% ipython --no-banner

In [1]: import numpy as np

In [2]: np.set_printoptions(suppress=True, linewidth=100)

In [3]: rng = np.random.default_rng(13)

In [4]: data = rng.normal(size=(45, 8)) + 5 * np.array([4, 1, 4, 2, 5, 4, 1, 4])

In [5]: data.round(3)
Out[5]: 
array([[21.827,  1.922, 20.958, 10.07 , 26.318, 20.386,  6.827, 20.032],
       [19.484,  5.58 , 20.432,  9.643, 24.753, 20.719,  5.704, 19.506],
       [19.632,  3.193, 21.679,  9.776, 26.337, 20.417,  6.944, 21.537],
       [20.318,  6.481, 19.05 , 11.259, 23.52 , 20.343,  6.065, 20.224],
       [19.633,  4.194, 19.657, 11.051, 25.891, 19.738,  3.754, 20.674],
       [18.55 ,  4.469, 19.265, 10.743, 25.236, 20.462,  5.272, 19.322],
       [20.535,  6.412, 19.963, 10.634, 24.874, 21.029,  5.667, 20.876],
       [20.348,  6.64 , 19.639,  9.666, 24.408, 20.611,  4.378, 19.355],
       [20.727,  6.162, 20.574,  7.317, 24.046, 18.927,  3.792, 19.592],
       [21.818,  4.693, 19.265, 10.699, 25.069, 20.121,  4.313, 19.998],
       [20.435,  3.089, 18.39 , 11.085, 25.843, 19.493,  3.98 , 19.814],
       [18.806,  4.66 , 21.651, 10.132, 26.166, 19.777,  5.369, 21.386],
       [18.664,  4.653, 19.843, 10.282, 26.554, 20.686,  3.502, 19.729],
       [19.106,  4.081, 22.025,  8.937, 25.236, 19.285,  5.861, 20.354],
       [20.127,  4.924, 21.138,  9.068, 24.273, 18.883,  6.335, 19.706],
       [18.963,  4.581, 22.5  ,  9.893, 25.85 , 20.465,  4.988, 19.307],
       [19.666,  4.646, 17.791, 12.59 , 25.925, 20.116,  4.797, 19.21 ],
       [20.95 ,  4.813, 20.479,  8.613, 25.378, 22.   ,  4.71 , 20.8  ],
       [20.035,  6.105, 21.067, 10.062, 24.44 , 20.287,  5.042, 19.382],
       [20.456,  5.432, 19.111,  9.889, 27.921, 20.817,  5.098, 22.511],
       [19.545,  2.523, 18.093,  8.48 , 25.26 , 20.976,  2.83 , 21.117],
       [18.772,  5.256, 20.464, 10.432, 25.008, 20.171,  3.86 , 20.278],
       [20.98 ,  5.926, 22.613, 11.083, 25.726, 21.664,  5.241, 18.71 ],
       [17.76 ,  6.277, 20.568, 10.847, 24.667, 20.345,  6.882, 20.335],
       [18.884,  4.569, 21.385,  8.91 , 22.419, 17.706,  3.661, 20.799],
       [20.088,  4.243, 18.715,  9.886, 24.84 , 19.436,  4.755, 19.237],
       [21.803,  2.633, 20.122,  8.986, 25.707, 19.765,  5.366, 20.532],
       [20.205,  5.991, 18.609, 10.952, 24.781, 20.381,  6.557, 21.124],
       [21.984,  2.749, 19.044, 10.964, 23.869, 19.817,  6.708, 20.875],
       [19.038,  5.454, 20.645, 10.067, 24.899, 20.142,  3.499, 20.127],
       [19.033,  5.394, 20.429,  9.107, 25.613, 20.356,  4.958, 20.726],
       [19.687,  4.716, 20.078,  9.941, 26.142, 17.626,  4.69 , 17.985],
       [19.474,  5.232, 19.978, 10.939, 25.287, 17.223,  3.842, 21.514],
       [21.516,  5.052, 18.398, 12.119, 22.847, 20.25 ,  4.888, 20.178],
       [18.759,  4.528, 21.002,  9.434, 23.539, 19.903,  5.006, 19.779],
       [19.123,  5.455, 19.787,  8.735, 25.133, 19.883,  5.059, 18.207],
       [19.142,  5.373, 20.851, 10.268, 25.085, 20.657,  5.92 , 21.709],
       [20.416,  4.382, 20.433,  8.006, 25.02 , 19.523,  4.948, 20.466],
       [20.029,  3.528, 19.623,  9.181, 24.965, 20.348,  4.024, 20.724],
       [21.293,  4.721, 20.721,  8.51 , 24.452, 20.958,  3.228, 19.488],
       [19.098,  6.144, 21.141,  9.371, 25.118, 17.381,  5.845, 20.345],
       [21.322,  2.606, 20.342,  9.642, 22.382, 19.302,  4.914, 20.797],
       [20.19 ,  4.478, 20.439,  9.886, 24.343, 18.973,  5.143, 20.151],
       [21.836,  4.543, 21.599, 10.346, 26.174, 19.09 ,  4.122, 19.688],
       [20.893,  5.173, 20.751, 10.316, 26.027, 20.197,  4.474, 20.514]])

In [6]: B = np.c_[data[:, :1] @ np.array([[2]]), np.array([1, 0, 3, 0, 2, 3, 1, 0, 2, 3, 1, 0, 0, 1, 3, 1, 2, 1, 3, 0, 2, 1, 0, 0, 2, 2, 2, 1, 1, 3, 3, 0, 2, 2, 2, 2, 0, 0, 2, 3, 2, 3, 2, 2, 3])]

In [7]: B.round(3)
Out[7]: 
array([[43.654,  1.   ],
       [38.968,  0.   ],
       [39.265,  3.   ],
       [40.637,  0.   ],
       [39.266,  2.   ],
       [37.1  ,  3.   ],
       [41.071,  1.   ],
       [40.697,  0.   ],
       [41.455,  2.   ],
       [43.635,  3.   ],
       [40.869,  1.   ],
       [37.613,  0.   ],
       [37.328,  0.   ],
       [38.213,  1.   ],
       [40.255,  3.   ],
       [37.925,  1.   ],
       [39.331,  2.   ],
       [41.899,  1.   ],
       [40.071,  3.   ],
       [40.913,  0.   ],
       [39.089,  2.   ],
       [37.545,  1.   ],
       [41.959,  0.   ],
       [35.52 ,  0.   ],
       [37.769,  2.   ],
       [40.177,  2.   ],
       [43.606,  2.   ],
       [40.411,  1.   ],
       [43.968,  1.   ],
       [38.075,  3.   ],
       [38.066,  3.   ],
       [39.374,  0.   ],
       [38.948,  2.   ],
       [43.032,  2.   ],
       [37.519,  2.   ],
       [38.245,  2.   ],
       [38.284,  0.   ],
       [40.832,  0.   ],
       [40.057,  2.   ],
       [42.587,  3.   ],
       [38.196,  2.   ],
       [42.643,  3.   ],
       [40.38 ,  2.   ],
       [43.672,  2.   ],
       [41.785,  3.   ]])

In [8]: np.linalg.matrix_rank(np.c_[data, B])
Out[8]: np.int64(9)

In [9]: np.linalg.matrix_rank(B)
Out[9]: np.int64(2)

In [10]: np.round(np.linalg.norm(B - data @ np.linalg.lstsq(data, B)[0], axis=0), 3) + 0
Out[10]: array([0.   , 6.672])

In [11]: x0 = np.array([9, -5])

In [12]: target = B @ x0

In [13]: np.round(np.linalg.solve(B.T @ B, B.T @ target), 3)
Out[13]: array([ 9., -5.])

In [14]: target = target + 0.1 * rng.normal(size=45)

In [15]: target.round(3)
Out[15]: 
array([387.891, 350.883, 338.365, 365.74 , 343.361, 319.018, 364.726, 366.337, 362.97 , 377.564,
       362.848, 338.586, 336.101, 338.735, 347.277, 336.158, 343.887, 372.071, 345.732, 368.164,
       341.731, 332.869, 377.76 , 319.924, 329.766, 351.565, 382.415, 358.813, 390.754, 327.833,
       327.494, 354.371, 340.482, 377.177, 327.651, 334.089, 344.777, 367.533, 350.413, 368.219,
       333.935, 368.742, 353.493, 383.102, 361.178])

In [16]: c, *_ = np.linalg.lstsq(B, target)

In [17]: c.round()
Out[17]: array([ 9., -5.])

In [18]: [round(float(np.linalg.norm(np.linalg.solve(B.T @ B + lam * np.eye(2), B.T @ target))), 2) for lam in (0, 1, 10, 100)]
Out[18]: [10.31, 10.26, 9.89, 8.98]

In [19]: np.round(B.T @ (target - B @ c), 3) + 0
Out[19]: array([0., 0.])

In [20]: arr = np.load("test7.npy")

In [21]: arr
Out[21]: 
array([[ -2.614,   3.365,   6.586,  -3.801, -10.116],
       [ 21.346,  -6.81 ,   6.622,  -3.277,  -8.917],
       [ -6.232,  -1.633,   4.075, -12.057,  -3.784],
       [  0.954,   5.927,   3.963,   6.568,  -4.82 ],
       [ -8.471,   6.056,   1.449, -10.788,  -5.51 ],
       [-19.75 ,   6.27 ,  -4.988,   3.141,  12.682],
       [  2.892,  -8.485, -16.332,   1.95 ,   5.594],
       [ -7.912,  -3.583,   1.96 ,  10.708,   3.695],
       [  9.254,   4.101,  20.28 ,   5.228,  -0.98 ],
       [  5.935,   1.494,   6.888,   8.91 ,   3.746],
       [-21.506,  16.501,   6.205,  -0.377,  -1.039],
       [ -2.885,   0.492, -25.757,   0.77 ,  -2.084],
       [  3.151,  18.955,  -3.53 ,   1.244,   6.53 ],
       [ -6.863,  17.281, -11.532,   6.152,  -7.771],
       [  2.674, -14.251,  -8.714,   6.325,   0.191],
       [ -1.279,  16.484,  -0.84 ,  -7.692,  -5.478],
       [  5.165,  -2.716, -16.837,  -0.289,   4.758],
       [ -7.482,   7.281,   2.258,  -3.266,  10.986],
       [-17.631,  -0.43 , -12.111,  -0.732,  10.58 ],
       [  5.648,  -4.444,  -2.235,   1.571,   7.034],
       [ 10.711,   5.567,   6.108, -12.463,   4.408],
       [  3.921,  -4.092,  -2.998, -17.288, -14.1  ],
       [  8.839, -16.564,  11.397,  -7.462,  -7.969],
       [ -2.832,   0.805,  14.646,  -2.42 ,  -9.447]])

In [22]: np.round(np.linalg.norm(arr, axis=0), 3)
Out[22]: array([48.313, 45.648, 51.291, 35.127, 35.844])

In [23]: np.round(np.linalg.norm(arr[14], 1), 3), np.round(np.linalg.norm(arr[14], np.inf), 3)
Out[23]: (np.float64(32.155), np.float64(14.251))

In [24]: round(float(np.linalg.norm(arr) ** 2 / np.linalg.norm(arr, 2) ** 2), 3)
Out[24]: 2.639

In [25]: np.round(np.linalg.norm(arr, 2), 3)
Out[25]: np.float64(60.215)
